>>> import numpy as np
>>> from numpy import linalg as LA
>>> np.set_printoptions(precision=2, suppress=True, linewidth=200)
>>> def rd(a):
...     return np.round(a, 2) + 0
... 
>>> M = np.loadtxt("block12.csv", delimiter=",")
>>> M
array([[1., 0., 0.],
       [2., 1., 0.],
       [3., 1., 1.]])
>>> # triangular
>>> M @ M
array([[1., 0., 0.],
       [4., 1., 0.],
       [8., 2., 1.]])
>>> other = LA.inv(M)
>>> rd(LA.cond(M))
np.float64(10.22)
>>> np.allclose(other, M.T)
False
>>> rd(LA.inv(other))
array([[1., 0., 0.],
       [2., 1., 0.],
       [3., 1., 1.]])
>>> other = M[0, 0] * M[1:] - np.outer(M[1:, 0], M[0])
>>> other
array([[0., 1., 0.],
       [0., 1., 1.]])
>>> M[:, 0] / M[0, 0]
array([1., 2., 3.])
>>> x = np.array([-1, -1, -1])
>>> rhs = M @ x
>>> coef, lr = np.zeros(3), 1 / LA.norm(M, 2) ** 2
>>> for i in range(150):
...     coef -= lr * M.T @ (M @ coef - rhs)
...     if i % 50 == 0: print(i, round(LA.norm(M @ coef - rhs), 2))
... 
0 0.42
50 0.22
100 0.13
>>> rd(LA.cond(M))
np.float64(10.22)
>>> arr = np.maximum(np.array([[-1, -1, 3],
...     [-3, -1, -3],
...     [1, -2, -2],
...     [-3, -1, -1],
...     [2, 2, 0],
...     [-1, 0, 1],
...     [0, 1, -3],
...     [3, -3, 0],
...     [-1, 2, 1],
...     [3, -2, 1],
...     [-3, 0, 2],
...     [0, 3, -1],
...     [2, -1, 1],
...     [-3, 0, 0],
...     [-1, -3, -3],
...     [1, 2, -3],
...     [-1, 1, -3],
...     [1, 3, -3],
...     [-2, 0, 1],
...     [0, -2, -3],
...     [1, -3, -3]]) @ np.array([[-4, 4, -1, -3], [-2, 1, -5, -5], [3, 1, 0, -3]]) + np.array([1, 3, 2, 3]), 0)
>>> arr
array([[16,  1,  8,  2],
       [ 6,  0, 10, 26],
       [ 0,  3, 11, 16],
       [12,  0, 10, 20],
       [ 0, 13,  0,  0],
       [ 8,  0,  3,  3],
       [ 0,  1,  0,  7],
       [ 0, 12, 14,  9],
       [ 4,  2,  0,  0],
       [ 0, 14,  9,  1],
       [19,  0,  5,  6],
       [ 0,  5,  0,  0],
       [ 0, 11,  5,  0],
       [13,  0,  5, 12],
       [ 2,  0, 18, 30],
       [ 0,  6,  0,  0],
       [ 0,  0,  0, 10],
       [ 0,  7,  0,  0],
       [12,  0,  4,  6],
       [ 0,  0, 12, 22],
       [ 0,  1, 16, 24]])
>>> x = np.array([0, 2, 2, 1])
>>> rhs = arr @ x
>>> rd(LA.solve(arr.T @ arr, arr.T @ rhs))
array([0., 2., 2., 1.])
>>> rd(LA.lstsq(arr, rhs)[0])
array([0., 2., 2., 1.])
>>> rng = np.random.default_rng(69801)
>>> rhs = rhs + 0.3 * rng.normal(size=21)
>>> rd(rhs)
array([19.74, 46.43, 44.35, 39.72, 25.49,  8.83,  8.96, 61.02,  3.9 , 47.58, 16.26,  9.65, 32.2 , 21.72, 66.04, 12.32,  9.97, 14.03, 13.81, 46.1 , 57.91])
>>> coef, *_ = LA.lstsq(arr, rhs)
>>> rd(coef)
array([-0.01,  2.  ,  2.02,  0.99])
